$ python -q
>>> import numpy as np
>>> np.set_printoptions(precision=2, suppress=True, linewidth=100)
>>> K = np.load("data.npy")
>>> K
array([[ 4.1, -5. , -1. ,  3. ,  7. , -6. ,  4. ,  5. ],
       [ 9. ,  2.1, -4. , -9. , -7. , -2. , -7. ,  8. ],
       [ 9. , -6. ,  2.1,  1. ,  6. , -9. ,  7. , -4. ],
       [-6. ,  2. , -3. ,  9.1, -4. , -7. , -2. , -1. ],
       [ 6. , -9. ,  8. , -1. ,  8.1,  7. ,  7. , -2. ],
       [ 7. ,  9. ,  0. ,  2. ,  2. , -6.9, -4. , -2. ],
       [-3. , -9. , -3. ,  8. , -9. ,  8. ,  5.1, -4. ],
       [ 4. , -5. , -1. ,  3. ,  7. , -6. ,  4. ,  5.1]])
>>> other = K / np.linalg.norm(K, axis=1, keepdims=True)
>>> C2 = other @ other.T
>>> np.argwhere(np.triu(np.abs(C2) > 0.95, 1))
array([[0, 7]])
>>> (C2 - 2 * np.eye(8)).round(6).argmax(axis=1)
array([7, 5, 0, 5, 2, 1, 3, 0])
>>> C2[6]
array([-0.2 , -0.36, -0.14,  0.21,  0.17, -0.64,  1.  , -0.2 ])
>>> np.linalg.norm(other, axis=1)
array([1., 1., 1., 1., 1., 1., 1., 1.])
>>> x0 = np.array([3, 2, 3, 2, 3, 3, 3, 3])
>>> h = np.maximum(K @ x0, 0)
>>> K * (h > 1e-9)[:, None]
array([[ 4.1, -5. , -1. ,  3. ,  7. , -6. ,  4. ,  5. ],
       [ 0. ,  0. , -0. , -0. , -0. , -0. , -0. ,  0. ],
       [ 9. , -6. ,  2.1,  1. ,  6. , -9. ,  7. , -4. ],
       [-0. ,  0. , -0. ,  0. , -0. , -0. , -0. , -0. ],
       [ 6. , -9. ,  8. , -1. ,  8.1,  7. ,  7. , -2. ],
       [ 7. ,  9. ,  0. ,  2. ,  2. , -6.9, -4. , -2. ],
       [-0. , -0. , -0. ,  0. , -0. ,  0. ,  0. , -0. ],
       [ 4. , -5. , -1. ,  3. ,  7. , -6. ,  4. ,  5.1]])
>>> K.T @ h
array([ 1061.53, -1140.8 ,   636.73,   173.4 ,  1321.23,  -128.27,   980.4 ,    78.13])
>>> print(np.maximum(K @ x0, 0) - np.maximum(-K @ x0, 0))
[ 35.3 -22.8  23.3 -46.8  82.3  10.3 -19.7  35.3]
>>> print(np.flatnonzero(h > 1e-9))
[0 2 4 5 7]
>>> W0 = np.load("w.npy")
>>> W0
array([[ 1,  0,  0,  0,  0,  0,  0],
       [ 2,  1,  0,  0,  0,  0,  0],
       [-1,  3,  1,  0,  0,  0,  0],
       [-2, -1, -3,  1,  0,  0,  0],
       [-2, -3, -1, -3,  1,  0,  0],
       [-1, -1, -3,  1,  3,  1,  0],
       [ 1,  2,  0, -3,  1,  1,  1]])
>>> other = W0[0, 0] * W0[1:] - np.outer(W0[1:, 0], W0[0])
>>> print(other)
[[ 0  1  0  0  0  0  0]
 [ 0  3  1  0  0  0  0]
 [ 0 -1 -3  1  0  0  0]
 [ 0 -3 -1 -3  1  0  0]
 [ 0 -1 -3  1  3  1  0]
 [ 0  2  0 -3  1  1  1]]
>>> np.linalg.matrix_rank(other), np.linalg.matrix_rank(W0)
(np.int64(6), np.int64(7))
>>> print(W0[:, 0] / W0[0, 0])
[ 1.  2. -1. -2. -2. -1.  1.]
